$ python -q
>>> import numpy as np
>>> np.set_printoptions(suppress=True, linewidth=100)
>>> tidy = lambda a: np.round(a, 2) + 0
>>> feats = np.loadtxt("out18.csv", delimiter=",")
>>> feats
array([[0., 1., 0., 0.],
       [0., 0., 1., 0.],
       [1., 0., 0., 0.],
       [0., 0., 0., 1.]])
>>> np.count_nonzero(feats)
np.int64(4)
>>> feats.shape
(4, 4)
>>> np.diff(feats, axis=0)
array([[ 0., -1.,  1.,  0.],
       [ 1.,  0., -1.,  0.],
       [-1.,  0.,  0.,  1.]])
>>> feats - feats[0]
array([[ 0.,  0.,  0.,  0.],
       [ 0., -1.,  1.,  0.],
       [ 1., -1.,  0.,  0.],
       [ 0., -1.,  0.,  1.]])
>>> print(np.abs(feats).max())
1.0
>>> print(feats @ feats.T)
[[1. 0. 0. 0.]
 [0. 1. 0. 0.]
 [0. 0. 1. 0.]
 [0. 0. 0. 1.]]
>>> feats[:, 2] @ feats[:, 0]
np.float64(0.0)
>>> tidy(np.linalg.pinv(feats))
array([[0., 0., 1., 0.],
       [1., 0., 0., 0.],
       [0., 1., 0., 0.],
       [0., 0., 0., 1.]])
>>> feats.T @ feats
array([[1., 0., 0., 0.],
       [0., 1., 0., 0.],
       [0., 0., 1., 0.],
       [0., 0., 0., 1.]])
>>> B = feats / np.linalg.norm(feats, axis=1, keepdims=True)
>>> gram = B @ B.T
>>> print(np.degrees(np.arccos(np.clip(gram[1, 2], -1, 1))))
90.0
>>> P = np.triu(np.array([[0, 3, 0, 4], [0, 2, 5, 0], [1, 5, 2, 4], [4, 0, 1, 5]]), 1) + np.eye(4)
>>> B = P @ feats @ np.linalg.inv(P)
>>> np.trace(B), np.trace(feats)
(np.float64(1.0), np.float64(1.0))
>>> print(tidy(np.poly(B)))
[ 1. -1.  0. -1.  1.]
>>> np.linalg.matrix_rank(B)
np.int64(4)
>>> B = np.array([[-3, -3], [3, 0]])
>>> basis = np.kron(B, feats)
>>> basis
array([[-0., -3., -0., -0., -0., -3., -0., -0.],
       [-0., -0., -3., -0., -0., -0., -3., -0.],
       [-3., -0., -0., -0., -3., -0., -0., -0.],
       [-0., -0., -0., -3., -0., -0., -0., -3.],
       [ 0.,  3.,  0.,  0.,  0.,  0.,  0.,  0.],
       [ 0.,  0.,  3.,  0.,  0.,  0.,  0.,  0.],
       [ 3.,  0.,  0.,  0.,  0.,  0.,  0.,  0.],
       [ 0.,  0.,  0.,  3.,  0.,  0.,  0.,  0.]])
>>> tidy(np.linalg.norm(basis, 2)), tidy(np.linalg.norm(B, 2) * np.linalg.norm(feats, 2))
(np.float64(4.85), np.float64(4.85))
>>> B = np.array([[4, 5], [3, 6]])
>>> basis = np.array([[3]])
>>> A = np.block([[B, np.array([[-1], [-4]])], [np.zeros((1, 2)), basis]])
>>> A
array([[ 4.,  5., -1.],
       [ 3.,  6., -4.],
       [ 0.,  0.,  3.]])
>>> W1 = np.array([[2, -2], [2, -2], [2, 1]])
>>> c = np.array([-2, 2])
>>> H = np.maximum(A @ W1 + c, 0)
>>> np.linalg.matrix_rank(H)
np.int64(2)
>>> tidy((H > 0).mean(axis=0))
array([1.  , 0.33])
>>> H
array([[14.,  0.],
       [ 8.,  0.],
       [ 4.,  5.]])
>>> (H > 0).astype(int)
array([[1, 0],
       [1, 0],
       [1, 1]])
>>> basis = np.array([[-6, -9, 3], [-3, 3, -9]])
>>> W1 @ basis
array([[ -6, -24,  24],
       [ -6, -24,  24],
       [-15, -15,  -3]])
>>> H @ basis
array([[ -84., -126.,   42.],
       [ -48.,  -72.,   24.],
       [ -39.,  -21.,  -33.]])
>>> P = np.triu(np.array([[-5, 4, -4], [-1, 1, 5], [-4, 4, -5]]), 1) + np.eye(3)
>>> B = P @ A @ np.linalg.inv(P)
>>> B
array([[ 16., -35., 210.],
       [  3.,  -6.,  53.],
       [  0.,   0.,   3.]])
>>> np.linalg.matrix_rank(B)
np.int64(3)
>>> np.trace(B), np.trace(A)
(np.float64(13.0), np.float64(13.0))
>>> np.linalg.matrix_rank(B, rtol=0.1)
np.int64(1)
>>> [round(float(x), 2) for x in np.linalg.svd(B, compute_uv=False)[:3]]
[220.08, 2.93, 0.04]
>>> print(np.argsort(-np.linalg.norm(B, axis=0).round(6), kind="stable")[:3])
[2 1 0]
